>>> import numpy as np
>>> from numpy import linalg as LA
>>> np.set_printoptions(suppress=True, linewidth=200)
>>> def rd(a):
...     return np.round(a, 4) + 0
... 
>>> K = np.load("case3.npy")
>>> K
array([[-2.1, -0.5,  1.6, -1. , -1.6],
       [-0.3, -0.1, -1. ,  0.5,  0. ],
       [-0.6, -0.1, -0.9,  0.8,  2.1],
       [-0.6,  0.4, -0.2,  1.6, -0.8],
       [-0.4,  0.7, -0.2, -1.9,  1.4],
       [-0.7, -0.2, -0.2, -0.3, -1.3],
       [-0.5, -0.4,  1.3,  1.5,  0.2],
       [ 2. , -1.5,  0.6,  0.7, -0.7],
       [ 6. , 10. , -6. , 24. , 34. ],
       [ 0.1, -1.6, -1.3, -1.1, -1.1],
       [ 0.7, -0.8, -0.2, -0.8, -1.7],
       [ 0.3,  0.5,  0. ,  0.3, -1. ],
       [ 0.6, -1.3, -1.1,  1.5, -0.1],
       [ 0.4,  1.2, -0.9, -0.6, -1.6],
       [-1. , -0.4,  0.4,  1.2, -1.6],
       [ 0.8, -1.1,  0. ,  0.6,  1.5],
       [ 0.2,  0.4,  0.9,  1. ,  1.1],
       [ 1.5, -0.8,  0.4, -0.5, -1.1]])
>>> # row 8 is much longer than the rest
>>> C2 = np.cov(K, rowvar=False)
>>> rd(np.polyfit(K[:, 0], K[:, 2], 1))
array([-0.7389, -0.115 ])
>>> rd(LA.eigvalsh(C2)[::-1])
array([108.4666,   1.0905,   0.9746,   0.6223,   0.453 ])
>>> d = LA.norm(K[:, None] - K[None], axis=-1)
>>> d.mean(axis=1).argmax()
np.int64(8)
>>> print((d + 1e9 * np.eye(18)).round(6).argmin(axis=1))
[ 5 11 15 14  2 11 16 17  2 10 17  5  1 11  3 16  6 10]
>>> x = np.array([3, 2, 1, 2, 0])
>>> target = K @ x
>>> rd(LA.solve(K.T @ K, K.T @ target))
array([3., 2., 1., 2., 0.])
>>> rng = np.random.default_rng(1026)
>>> target = target + 0.3 * rng.normal(size=18)
>>> rd(target)
array([-7.9866, -0.9317, -1.0493,  2.1075, -3.601 , -3.5613,  1.6801,  4.8842, 80.1739, -6.5323, -1.2824,  2.2795,  1.5699,  1.8165, -1.3189,  1.4564,  4.3669,  2.1483])
>>> b, *_ = LA.lstsq(K, target)
>>> rd(b)
array([3.0165, 2.0109, 0.8539, 1.9526, 0.0083])
>>> [round(float(LA.norm(LA.solve(K.T @ K + lam * np.eye(5), K.T @ target))), 2) for lam in (0, 1, 10, 100)]
[4.21, 3.88, 2.63, 1.78]
